$ python -q
>>> import numpy as np
>>> np.set_printoptions(precision=2, suppress=True, linewidth=160)
>>> tidy = lambda a: np.round(a, 2) + 0
>>> M = np.load("x.npy")
>>> M
array([[0, 0, 0, 0, 0, 0],
       [0, 0, 0, 0, 0, 0],
       [4, 1, 1, 0, 1, 3],
       [0, 3, 0, 3, 0, 1],
       [0, 0, 0, 1, 0, 0],
       [6, 8, 5, 2, 3, 7],
       [0, 1, 0, 1, 0, 1],
       [0, 0, 0, 0, 0, 0],
       [0, 0, 0, 0, 0, 0],
       [0, 0, 0, 0, 0, 0],
       [0, 0, 0, 0, 0, 0],
       [0, 0, 0, 0, 0, 0],
       [0, 4, 0, 4, 0, 1],
       [6, 0, 0, 0, 3, 0]])
>>> Xs = M - M.mean(axis=0)
>>> evecs = np.linalg.svd(Xs)[2][:4]
>>> M2 = Xs - Xs @ evecs.T @ evecs
>>> tidy((Xs @ evecs.T).std(axis=0))
array([3.58, 1.97, 1.  , 0.4 ])
>>> tidy(np.linalg.norm(M2) / np.linalg.norm(Xs))
np.float64(0.04)
>>> P = M @ np.linalg.solve(M.T @ M, M.T)
>>> tidy(np.linalg.eigvalsh(P))
array([0., 0., 0., 0., 0., 0., 0., 0., 1., 1., 1., 1., 1., 1.])
>>> tidy(np.trace(P))
np.float64(6.0)
>>> t = np.radians(135)
>>> Rm = np.eye(6)
>>> Rm[0, 0] = Rm[2, 2] = np.cos(t)
>>> Rm[0, 2], Rm[2, 0] = -np.sin(t), np.sin(t)
>>> tidy(Rm)
array([[-0.71,  0.  , -0.71,  0.  ,  0.  ,  0.  ],
       [ 0.  ,  1.  ,  0.  ,  0.  ,  0.  ,  0.  ],
       [ 0.71,  0.  , -0.71,  0.  ,  0.  ,  0.  ],
       [ 0.  ,  0.  ,  0.  ,  1.  ,  0.  ,  0.  ],
       [ 0.  ,  0.  ,  0.  ,  0.  ,  1.  ,  0.  ],
       [ 0.  ,  0.  ,  0.  ,  0.  ,  0.  ,  1.  ]])
>>> M2 = M @ Rm.T
>>> tidy(np.linalg.svd(M, compute_uv=False)), tidy(np.linalg.svd(M2, compute_uv=False))
(array([15.55,  7.39,  4.1 ,  1.58,  0.52,  0.29]), array([15.55,  7.39,  4.1 ,  1.58,  0.52,  0.29]))
>>> np.allclose(np.linalg.norm(M, axis=1), np.linalg.norm(M2, axis=1))
True
>>> tidy(np.abs(M2 - M).max(axis=0))
array([13.78,  0.  ,  4.29,  0.  ,  0.  ,  0.  ])
>>> G = np.cov(M, rowvar=False)
>>> tidy(np.linalg.eigvalsh(G)[::-1])
array([13.79,  4.18,  1.08,  0.17,  0.02,  0.01])
>>> tidy(M.std(axis=0))
array([2.23, 2.24, 1.29, 1.26, 1.05, 1.87])
>>> np.argwhere(np.triu(np.abs(np.corrcoef(M.T)) > 0.8, 1))
array([[0, 4],
       [1, 2],
       [1, 5],
       [2, 5]])
>>> np.median(M, axis=0)
array([0., 0., 0., 0., 0., 0.])
>>> np.argsort(-M.std(axis=0).round(6), kind="stable")
array([1, 0, 5, 2, 3, 4])
>>> tidy(np.corrcoef(M[:, 0], M[:, 2])[0, 1])
np.float64(0.67)
>>> W2 = np.array([[2, 2, 2, 2, 0, 2], [1, 2, 2, 0, 0, 2], [2, 2, 1, 0, 1, 2]])
>>> W0 = np.repeat(W2, 15 // 3, axis=0)
>>> rng = np.random.default_rng(34)
>>> W0 = W0 + 0.3 * rng.normal(size=W0.shape)
>>> tidy(W0)
array([[ 1.99,  1.62,  2.77,  2.14,  0.19,  1.94],
       [ 2.02,  2.1 ,  2.06,  1.82,  0.18,  2.15],
       [ 1.96,  1.78,  1.74,  1.7 ,  0.08,  1.89],
       [ 2.26,  1.73,  2.22,  2.01, -0.17,  2.31],
       [ 2.05,  2.24,  2.33,  2.15, -0.15,  2.06],
       [ 1.3 ,  1.81,  2.16, -0.06, -0.14,  1.83],
       [ 0.68,  1.92,  2.11, -0.59, -0.12,  2.06],
       [ 0.88,  2.22,  1.76,  0.21,  0.24,  2.11],
       [ 0.77,  2.52,  1.92,  0.15, -0.3 ,  1.78],
       [ 1.11,  1.58,  2.13,  0.51, -0.43,  1.91],
       [ 2.24,  1.89,  1.24,  0.04,  0.49,  1.22],
       [ 1.91,  2.26,  0.74,  0.35,  0.51,  2.18],
       [ 1.93,  1.95,  0.88, -0.21,  0.96,  1.66],
       [ 2.26,  1.64,  1.17, -0.33,  0.59,  2.18],
       [ 2.1 ,  2.01,  1.52, -0.23,  1.27,  2.09]])
>>> x0 = np.array([-1, 0, -1, 1, 0, -1])
>>> (M * x0).sum(axis=1)
array([  0,   0,  -8,   2,   1, -16,   0,   0,   0,   0,   0,   0,   3,  -6])
>>> np.linalg.norm(M @ x0) <= np.linalg.norm(M, 2) * np.linalg.norm(x0) + 1e-9
np.True_
>>> M @ (2 * x0)
array([  0,   0, -16,   4,   2, -32,   0,   0,   0,   0,   0,   0,   6, -12])
>>> np.sign((M @ x0).round(6))
array([ 0,  0, -1,  1,  1, -1,  0,  0,  0,  0,  0,  0,  1, -1])
>>> q, Rm = np.linalg.qr(W0)
>>> tidy(abs(Rm[0, 0])), tidy(np.linalg.norm(W0[:, 0]))
(np.float64(6.92), np.float64(6.92))
>>> np.trace(q @ q.T)
np.float64(6.0)
>>> tidy(q @ Rm)
array([[ 1.99,  1.62,  2.77,  2.14,  0.19,  1.94],
       [ 2.02,  2.1 ,  2.06,  1.82,  0.18,  2.15],
       [ 1.96,  1.78,  1.74,  1.7 ,  0.08,  1.89],
       [ 2.26,  1.73,  2.22,  2.01, -0.17,  2.31],
       [ 2.05,  2.24,  2.33,  2.15, -0.15,  2.06],
       [ 1.3 ,  1.81,  2.16, -0.06, -0.14,  1.83],
       [ 0.68,  1.92,  2.11, -0.59, -0.12,  2.06],
       [ 0.88,  2.22,  1.76,  0.21,  0.24,  2.11],
       [ 0.77,  2.52,  1.92,  0.15, -0.3 ,  1.78],
       [ 1.11,  1.58,  2.13,  0.51, -0.43,  1.91],
       [ 2.24,  1.89,  1.24,  0.04,  0.49,  1.22],
       [ 1.91,  2.26,  0.74,  0.35,  0.51,  2.18],
       [ 1.93,  1.95,  0.88, -0.21,  0.96,  1.66],
       [ 2.26,  1.64,  1.17, -0.33,  0.59,  2.18],
       [ 2.1 ,  2.01,  1.52, -0.23,  1.27,  2.09]])
>>> np.allclose(Rm.T @ Rm, W0.T @ W0)
True
